$ python -q
>>> import numpy as np
>>> np.set_printoptions(precision=2, suppress=True, linewidth=120)
>>> f = np.array([1, -2]) + 0.5
>>> feats = np.outer(f, f) / (f @ f)
>>> feats
array([[ 0.5, -0.5],
       [-0.5,  0.5]])
>>> w, V = np.linalg.eigh(feats)
>>> np.linalg.eigvalsh(feats + -1 * np.eye(2))
array([-1.,  0.])
>>> np.linalg.eigvalsh(feats @ feats)
array([0., 1.])
>>> np.abs(V[:, -1])
array([0.71, 0.71])
>>> np.round(np.linalg.svd(feats, compute_uv=False), 2) + 0
array([1., 0.])
>>> w
array([0., 1.])
>>> np.round(V.T @ V, 2) + 0
array([[1., 0.],
       [0., 1.]])
>>> np.round(V.T @ feats @ V, 2) + 0
array([[0., 0.],
       [0., 1.]])
>>> np.abs(V[:, -1]).round(6).argmax()
np.int64(0)
>>> m1 = np.array([[-0.4, -0.6, -0.9],
...     [-0.7, -0.5, -0.4],
...     [-0.7, -0.1, 0.5],
...     [0.5, 1.3, 0.5]])
>>> rng = np.random.default_rng(89)
>>> m1[1] = m1[3] + 0.02 * rng.normal(size=3)
>>> m1
array([[-0.4 , -0.6 , -0.9 ],
       [ 0.49,  1.29,  0.52],
       [-0.7 , -0.1 ,  0.5 ],
       [ 0.5 ,  1.3 ,  0.5 ]])
>>> other = m1 / np.sqrt((m1 ** 2).mean(axis=1, keepdims=True))
>>> other[0]
array([-0.6 , -0.9 , -1.35])
>>> np.round(m1 - m1.mean(axis=1, keepdims=True), 2) + 0
array([[ 0.23,  0.03, -0.27],
       [-0.28,  0.53, -0.25],
       [-0.6 ,  0.  ,  0.6 ],
       [-0.27,  0.53, -0.27]])
>>> x0 = np.array([1, 1, 1])
>>> target = m1 @ x0
>>> coef, lr = np.zeros(3), 1 / np.linalg.norm(m1, 2) ** 2
>>> for i in range(150):
...     coef -= lr * m1.T @ (m1 @ coef - target)
...     if i % 50 == 0: print(i, round(np.linalg.norm(m1 @ coef - target), 2))
... 
0 0.27
50 0.04
100 0.01
>>> coef
array([1., 1., 1.])
>>> F = np.tanh(np.array([[1.8, 0.4],
...     [2.0, 0.5],
...     [1.2, 1.1],
...     [-0.1, 0.6],
...     [0.1, -0.3],
...     [-0.8, -0.8],
...     [1.6, 0.4],
...     [-0.4, -0.5],
...     [0.6, 0.2],
...     [-0.3, -0.9],
...     [-0.5, 0.2],
...     [0.3, 0.0],
...     [0.0, 1.2],
...     [-1.0, 0.6],
...     [1.3, 0.6],
...     [-1.1, 0.0],
...     [0.1, -1.2],
...     [-0.5, -0.2],
...     [-2.0, -1.2],
...     [-0.1, 1.5],
...     [0.2, 0.0],
...     [-0.1, -0.7],
...     [-0.4, -0.4]]) @ np.array([[0.3, 0.3, 1.5, 0.6, -0.1], [0.9, 0.2, -1.4, 0.1, 0.9]]))
>>> F.round(2) + 0
array([[ 0.72,  0.55,  0.97,  0.81,  0.18],
       [ 0.78,  0.6 ,  0.98,  0.85,  0.24],
       [ 0.87,  0.52,  0.25,  0.68,  0.7 ],
       [ 0.47,  0.09, -0.76,  0.  ,  0.5 ],
       [-0.24, -0.03,  0.52,  0.03, -0.27],
       [-0.74, -0.38, -0.08, -0.51, -0.56],
       [ 0.69,  0.51,  0.95,  0.76,  0.2 ],
       [-0.52, -0.22,  0.1 , -0.28, -0.39],
       [ 0.35,  0.22,  0.55,  0.36,  0.12],
       [-0.72, -0.26,  0.67, -0.26, -0.65],
       [ 0.03, -0.11, -0.77, -0.27,  0.23],
       [ 0.09,  0.09,  0.42,  0.18, -0.03],
       [ 0.79,  0.24, -0.93,  0.12,  0.79],
       [ 0.24, -0.18, -0.98, -0.49,  0.56],
       [ 0.73,  0.47,  0.8 ,  0.69,  0.39],
       [-0.32, -0.32, -0.93, -0.58,  0.11],
       [-0.78, -0.21,  0.95, -0.06, -0.8 ],
       [-0.32, -0.19, -0.44, -0.31, -0.13],
       [-0.93, -0.69, -0.87, -0.87, -0.71],
       [ 0.87,  0.26, -0.98,  0.09,  0.88],
       [ 0.06,  0.06,  0.29,  0.12, -0.02],
       [-0.58, -0.17,  0.68, -0.13, -0.55],
       [-0.45, -0.2 , -0.04, -0.27, -0.31]])
>>> hat = m1 @ np.linalg.solve(m1.T @ m1, m1.T)
>>> np.round(np.linalg.eigvalsh(hat), 2) + 0
array([0., 1., 1., 1.])
>>> hat @ m1[:, 1]
array([-0.6 ,  1.29, -0.1 ,  1.3 ])
